>>> import numpy as np
>>> np.set_printoptions(precision=2, suppress=True, linewidth=140)
>>> rnd = lambda a: np.round(a, 2) + 0
>>> mat = np.loadtxt("sample4.csv", delimiter=",")
>>> mat
array([[1.  , 0.5 , 0.25, 0.12, 0.06, 0.03, 0.02],
       [0.5 , 1.  , 0.5 , 0.25, 0.12, 0.06, 0.03],
       [0.25, 0.5 , 1.  , 0.5 , 0.25, 0.12, 0.06],
       [0.12, 0.25, 0.5 , 1.  , 0.5 , 0.25, 0.12],
       [0.06, 0.12, 0.25, 0.5 , 1.  , 0.5 , 0.25],
       [0.03, 0.06, 0.12, 0.25, 0.5 , 1.  , 0.5 ],
       [0.02, 0.03, 0.06, 0.12, 0.25, 0.5 , 1.  ]])
>>> ev, V = np.linalg.eigh(mat)
>>> rnd(np.abs(V[:, -1]))
array([0.26, 0.37, 0.44, 0.46, 0.44, 0.37, 0.26])
>>> rnd(np.linalg.eigvalsh(mat + -3 * np.eye(7)))
array([-2.65, -2.61, -2.52, -2.34, -1.99, -1.38, -0.51])
>>> np.abs(V[:, -1]).round(6).argmax()
np.int64(3)
>>> np.unique(ev.round(6) + 0, return_counts=True)[1]
array([1, 1, 1, 1, 1, 1, 1])
>>> rnd(V @ np.diag(ev) @ V.T)
array([[1.  , 0.5 , 0.25, 0.12, 0.06, 0.03, 0.02],
       [0.5 , 1.  , 0.5 , 0.25, 0.12, 0.06, 0.03],
       [0.25, 0.5 , 1.  , 0.5 , 0.25, 0.12, 0.06],
       [0.12, 0.25, 0.5 , 1.  , 0.5 , 0.25, 0.12],
       [0.06, 0.12, 0.25, 0.5 , 1.  , 0.5 , 0.25],
       [0.03, 0.06, 0.12, 0.25, 0.5 , 1.  , 0.5 ],
       [0.02, 0.03, 0.06, 0.12, 0.25, 0.5 , 1.  ]])
>>> rnd(V.T @ V)
array([[1., 0., 0., 0., 0., 0., 0.],
       [0., 1., 0., 0., 0., 0., 0.],
       [0., 0., 1., 0., 0., 0., 0.],
       [0., 0., 0., 1., 0., 0., 0.],
       [0., 0., 0., 0., 1., 0., 0.],
       [0., 0., 0., 0., 0., 1., 0.],
       [0., 0., 0., 0., 0., 0., 1.]])
>>> rnd(V.T @ mat @ V)
array([[0.35, 0.  , 0.  , 0.  , 0.  , 0.  , 0.  ],
       [0.  , 0.39, 0.  , 0.  , 0.  , 0.  , 0.  ],
       [0.  , 0.  , 0.48, 0.  , 0.  , 0.  , 0.  ],
       [0.  , 0.  , 0.  , 0.66, 0.  , 0.  , 0.  ],
       [0.  , 0.  , 0.  , 0.  , 1.01, 0.  , 0.  ],
       [0.  , 0.  , 0.  , 0.  , 0.  , 1.62, 0.  ],
       [0.  , 0.  , 0.  , 0.  , 0.  , 0.  , 2.49]])
>>> (ev > 1e-8).sum(), (ev < -1e-8).sum()
(np.int64(7), np.int64(0))
>>> rng = np.random.default_rng(8332)
>>> labels = rng.permutation(7)
>>> labels
array([4, 1, 2, 5, 3, 0, 6])
>>> Y = mat[labels][:, labels]
>>> np.allclose(Y, mat)
False
>>> np.trace(Y)
np.float64(7.0)
>>> Y
array([[1.  , 0.12, 0.25, 0.5 , 0.5 , 0.06, 0.25],
       [0.12, 1.  , 0.5 , 0.06, 0.25, 0.5 , 0.03],
       [0.25, 0.5 , 1.  , 0.12, 0.5 , 0.25, 0.06],
       [0.5 , 0.06, 0.12, 1.  , 0.25, 0.03, 0.5 ],
       [0.5 , 0.25, 0.5 , 0.25, 1.  , 0.12, 0.12],
       [0.06, 0.5 , 0.25, 0.03, 0.12, 1.  , 0.02],
       [0.25, 0.03, 0.06, 0.5 , 0.12, 0.02, 1.  ]])
>>> rnd(np.sort(np.abs(np.linalg.eigvals(Y))))
array([0.35, 0.39, 0.48, 0.66, 1.01, 1.62, 2.49])
>>> Y = mat / np.sqrt((mat ** 2).mean(axis=1, keepdims=True))
>>> np.linalg.matrix_rank(Y) == np.linalg.matrix_rank(mat)
np.True_
>>> np.linalg.matrix_rank(mat - mat.mean(axis=1, keepdims=True))
np.int64(6)
>>> rnd(Y[3])
array([0.25, 0.51, 1.03, 2.06, 1.03, 0.51, 0.25])
>>> J = np.loadtxt("m.csv", delimiter=",")
>>> J
array([[ -8.,   8.,  -6.,   6.],
       [-12.,  12.,  -9.,   9.],
       [  6.,  -6.,   6.,  -6.],
       [  9.,  -9.,   9.,  -9.]])
>>> U, sigma, Vh = np.linalg.svd(J)
>>> rnd(sigma)
array([33.35,  2.34,  0.  ,  0.  ])
>>> np.argmax(sigma[:-1] / (sigma[1:] + 1e-6)) + 1
np.int64(2)
>>> Y = U[:, :2] @ np.diag(sigma[:2]) @ Vh[:2]
>>> rnd(np.abs(J - Y).max())
np.float64(0.0)
>>> rnd(np.linalg.norm(J - Y, 2)), rnd(sigma[2])
(np.float64(0.0), np.float64(0.0))
>>> np.linalg.matrix_rank(Y)
np.int64(2)
>>> rnd(Y)
array([[ -8.,   8.,  -6.,   6.],
       [-12.,  12.,  -9.,   9.],
       [  6.,  -6.,   6.,  -6.],
       [  9.,  -9.,   9.,  -9.]])
>>> r = np.linalg.matrix_rank(J)
>>> r
np.int64(2)
>>> null = np.linalg.svd(J)[2][r:].T
>>> rnd(J @ null)
array([[0., 0.],
       [0., 0.],
       [0., 0.],
       [0., 0.]])
>>> np.allclose(J @ null, 0)
True
>>> [int(np.linalg.matrix_rank(np.delete(J, i, axis=0))) for i in range(4)]
[2, 2, 2, 2]
>>> np.linalg.matrix_rank(J.T @ J), np.linalg.matrix_rank(J @ J.T)
(np.int64(2), np.int64(2))
>>> rnd(null @ null.T)
array([[0.5, 0.5, 0. , 0. ],
       [0.5, 0.5, 0. , 0. ],
       [0. , 0. , 0.5, 0.5],
       [0. , 0. , 0.5, 0.5]])
>>> [int(np.linalg.matrix_rank(J[:, :j + 1])) for j in range(4)]
[1, 1, 2, 2]
>>> [int(np.linalg.matrix_rank(J[:i])) for i in range(1, len(J) + 1)]
[1, 1, 2, 2]
>>> F = np.loadtxt("x.csv", delimiter=",")
>>> F
array([[  2.,   0.,   0.,  -1.,  -3.,   0.,  -1.,  -3.,   0.,   0.,  -1.,   1.],
       [  3.,  -5.,  -2.,   1.,  -2.,  -1.,   1.,   3.,   2.,  -2.,   1.,  -3.],
       [ -2.,  -5.,  -2.,   3.,  -3.,  -1.,   2.,   3.,   3.,  -2.,   3.,   2.],
       [  0.,  15.,  -1.,  -1.,   3.,   3.,   3.,   3.,   0.,   2.,  -1.,   0.],
       [  2.,  -5.,  -2.,  -1.,  -1.,  -1.,   3.,  -1.,  -2.,  -3.,   0.,   0.],
       [  2., -10.,   2.,   2.,  -1.,  -2.,   2.,   3.,   2.,   2.,  -3.,  -2.],
       [ -1., -10.,   3.,  -2.,   0.,  -2.,   3.,  -3.,  -3.,  -3.,  -1.,  -3.],
       [ -2.,  10.,  -2.,   3.,  -3.,   2.,   2.,   2.,   0.,   2.,   0.,   0.],
       [  2., -10.,   2.,  -1.,  -2.,  -2.,  -1.,   0.,  -2.,  -2.,  -2.,   1.],
       [ -2.,  10.,   1.,   2.,  -3.,   2.,   0.,   3.,  -1.,  -3.,   0.,  -1.],
       [  1.,   5.,   0.,  -2.,  -2.,   1.,   2.,   1.,  -2.,   2.,   1.,   3.]])
>>> T = np.stack([F, -3 * F, F[::-1]])
>>> np.linalg.matrix_rank(T.reshape(3, -1))
np.int64(2)
>>> np.linalg.matrix_rank(T)
array([11, 11, 11])
>>> rnd(np.linalg.norm(T, axis=(1, 2)))
array([ 36.11, 108.33,  36.11])
>>> np.einsum("bij,cij->bc", T, T)
array([[ 1304., -3912.,   641.],
       [-3912., 11736., -1923.],
       [  641., -1923.,  1304.]])
>>> T.sum(axis=0)
array([[ -3.,   5.,   0.,   0.,   4.,   1.,   4.,   7.,  -2.,   2.,   3.,   1.],
       [ -8.,  20.,   5.,   0.,   1.,   4.,  -2.,  -3.,  -5.,   1.,  -2.,   5.],
       [  6.,   0.,   6.,  -7.,   4.,   0.,  -5.,  -6.,  -8.,   2.,  -8.,  -3.],
       [ -2., -20.,   0.,   5.,  -9.,  -4.,  -4.,  -4.,   0.,  -2.,   2.,   0.],
       [ -5.,   0.,   7.,   0.,   2.,   0.,  -3.,  -1.,   1.,   3.,  -1.,  -3.],
       [ -2.,  10.,  -2.,  -2.,   1.,   2.,  -2.,  -3.,  -2.,  -2.,   3.,   2.],
       [  4.,  15.,  -8.,   3.,  -1.,   3.,  -3.,   5.,   4.,   3.,   2.,   6.],
       [  4.,  -5.,   3.,  -7.,   9.,  -1.,  -1.,  -1.,   0.,  -2.,  -1.,   0.],
       [ -6.,  15.,  -6.,   5.,   1.,   3.,   4.,   3.,   7.,   2.,   7.,   0.],
       [  7., -25.,  -4.,  -3.,   4.,  -5.,   1.,  -3.,   4.,   4.,   1.,  -1.],
       [  0., -10.,   0.,   3.,   1.,  -2.,  -5.,  -5.,   4.,  -4.,  -3.,  -5.]])
>>> data = np.array([[-7, 9, -7, 8],
...     [-7, 9, -7, 8],
...     [-7, 9, -7, 8],
...     [-5, 11, -5, 10],
...     [-5, 11, -5, 10],
...     [-8, 8, -8, 7],
...     [-8, 8, -8, 7],
...     [-8, 8, -8, 7],
...     [-5, 11, -5, 10],
...     [-5, 11, -5, 10],
...     [-8, 8, -8, 7],
...     [-5, 11, -5, 10],
...     [-7, 9, -7, 8]])
>>> r = np.linalg.matrix_rank(data)
>>> r
np.int64(2)
>>> null = np.linalg.svd(data)[2][r:].T
>>> [int(np.linalg.matrix_rank(data[:, :j + 1])) for j in range(4)]
[1, 2, 2, 2]
>>> np.allclose(data @ null, 0)
True
>>> [int(np.linalg.matrix_rank(np.delete(data, i, axis=0))) for i in range(13)]
[2, 2, 2, 2, 2, 2, 2, 2, 2, 2, 2, 2, 2]
>>> x = np.array([-3, -4, 5, 8])
>>> h1 = np.maximum(data @ x, 0)
>>> data.T @ h1
array([-1298,  2190, -1298,  1972])
>>> np.flatnonzero(h1 > 1e-9)
array([ 0,  1,  2,  3,  4,  5,  6,  7,  8,  9, 10, 11, 12])
>>> rnd(np.tanh(data @ x))
array([1., 1., 1., 1., 1., 1., 1., 1., 1., 1., 1., 1., 1.])
>>> h1
array([14, 14, 14, 26, 26,  8,  8,  8, 26, 26,  8, 26, 14])
>>> data * (h1 > 1e-9)[:, None]
array([[-7,  9, -7,  8],
       [-7,  9, -7,  8],
       [-7,  9, -7,  8],
       [-5, 11, -5, 10],
       [-5, 11, -5, 10],
       [-8,  8, -8,  7],
       [-8,  8, -8,  7],
       [-8,  8, -8,  7],
       [-5, 11, -5, 10],
       [-5, 11, -5, 10],
       [-8,  8, -8,  7],
       [-5, 11, -5, 10],
       [-7,  9, -7,  8]])
>>> np.maximum(data @ x, 0) - np.maximum(-data @ x, 0)
array([14, 14, 14, 26, 26,  8,  8,  8, 26, 26,  8, 26, 14])
